$ python3 -q
>>> import numpy as np
>>> from numpy import linalg as LA
>>> np.set_printoptions(precision=2, suppress=True, linewidth=200)
>>> def tidy(a):
...     return np.round(a, 2) + 0
... 
>>> data = np.load("data.npy")
>>> data
array([[ 3,  0,  3,  0],
       [ 2, -1,  2, -1],
       [ 3,  0,  3,  0],
       [ 2, -1,  2, -1]])
>>> # columns 0 and 2 are equal
>>> [round(float(x), 2) for x in LA.svd(data, compute_uv=False)[:3]]
[7.3, 1.64, 0.0]
>>> np.argsort(-LA.norm(data, axis=0).round(6), kind="stable")[:3]
array([0, 2, 1])
>>> rank = LA.matrix_rank(data)
>>> rank
np.int64(2)
>>> ns = LA.svd(data)[2][rank:].T
>>> tidy(data @ ns)
array([[0., 0.],
       [0., 0.],
       [0., 0.],
       [0., 0.]])
>>> ns.shape
(4, 2)
>>> LA.matrix_rank(data.T @ data), LA.matrix_rank(data @ data.T)
(np.int64(2), np.int64(2))
>>> [int(LA.matrix_rank(np.delete(data, i, axis=0))) for i in range(4)]
[2, 2, 2, 2]
>>> tidy(ns @ ns.T)
array([[ 0.5,  0. , -0.5,  0. ],
       [ 0. ,  0.5,  0. , -0.5],
       [-0.5,  0. ,  0.5,  0. ],
       [ 0. , -0.5,  0. ,  0.5]])
>>> np.allclose(data @ ns, 0)
True
>>> [int(LA.matrix_rank(data[:i])) for i in range(1, len(data) + 1)]
[1, 2, 2, 2]
>>> rng = np.random.default_rng(17472)
>>> z = rng.permutation(4)
>>> z
array([0, 3, 1, 2])
>>> Y = data[z][:, z]
>>> tidy(LA.det(Y)), tidy(LA.det(data[z]))
(np.float64(0.0), np.float64(0.0))
>>> Y
array([[ 3,  0,  0,  3],
       [ 2, -1, -1,  2],
       [ 2, -1, -1,  2],
       [ 3,  0,  0,  3]])
>>> np.allclose(Y, data)
False
>>> np.diag(Y)
array([ 3, -1, -1,  3])
>>> J = np.loadtxt("mat.csv", delimiter=",")
>>> tidy(J)
array([[-0.11,  0.41,  0.6 ,  0.12, -0.48, -0.48],
       [-0.17, -0.86,  0.3 ,  0.1 ,  0.06, -0.35],
       [ 0.22, -0.05, -0.51,  0.73, -0.29, -0.26],
       [ 0.06,  0.13, -0.38, -0.44,  0.26, -0.75],
       [ 0.08, -0.26, -0.25, -0.49, -0.78,  0.11],
       [-0.95,  0.08, -0.29,  0.07, -0.08,  0.02]])
>>> Q, r_ = LA.qr(J)
>>> tidy(Q.T @ Q)
array([[1., 0., 0., 0., 0., 0.],
       [0., 1., 0., 0., 0., 0.],
       [0., 0., 1., 0., 0., 0.],
       [0., 0., 0., 1., 0., 0.],
       [0., 0., 0., 0., 1., 0.],
       [0., 0., 0., 0., 0., 1.]])
>>> tidy(Q @ r_)
array([[-0.11,  0.41,  0.6 ,  0.12, -0.48, -0.48],
       [-0.17, -0.86,  0.3 ,  0.1 ,  0.06, -0.35],
       [ 0.22, -0.05, -0.51,  0.73, -0.29, -0.26],
       [ 0.06,  0.13, -0.38, -0.44,  0.26, -0.75],
       [ 0.08, -0.26, -0.25, -0.49, -0.78,  0.11],
       [-0.95,  0.08, -0.29,  0.07, -0.08,  0.02]])
>>> tidy(abs(r_[0, 0])), tidy(LA.norm(J[:, 0]))
(np.float64(1.0), np.float64(1.0))
>>> A = np.load("w.npy")
>>> A
array([[ 4.,  0., -3.],
       [ 0.,  4.,  0.],
       [ 0.,  0.,  1.]])
>>> # triangular, det is the product of the diagonal
>>> ev, vecs = LA.eig(A)
>>> tidy(np.sort(LA.eigvals(A.T)))
array([1., 4., 4.])
>>> ev
array([4., 4., 1.])
>>> np.prod(ev)
np.float64(16.0)
>>> tidy(np.sort(LA.eigvals(A @ A)))
array([ 1., 16., 16.])
>>> (LA.matrix_power((A != 0) + (A.T != 0) + np.eye(3), 3) > 0).astype(int)
array([[1, 0, 1],
       [0, 1, 0],
       [1, 0, 1]])
>>> tidy(LA.det(A))
np.float64(16.0)
>>> np.flatnonzero(LA.matrix_power((A != 0) + (A.T != 0) + np.eye(3), 3)[1])
array([1])
>>> (A != 0).astype(int)
array([[1, 0, 1],
       [0, 1, 0],
       [0, 0, 1]])
>>> A @ A
array([[ 16.,   0., -15.],
       [  0.,  16.,   0.],
       [  0.,   0.,   1.]])
>>> Y = np.array([[2, 1], [-1, 0]])
>>> cent = np.kron(Y, A)
>>> LA.matrix_rank(cent)
np.int64(6)
>>> cent.shape
(6, 6)
>>> tidy(LA.norm(cent, 2)), tidy(LA.norm(Y, 2) * LA.norm(A, 2))
(np.float64(12.16), np.float64(12.16))
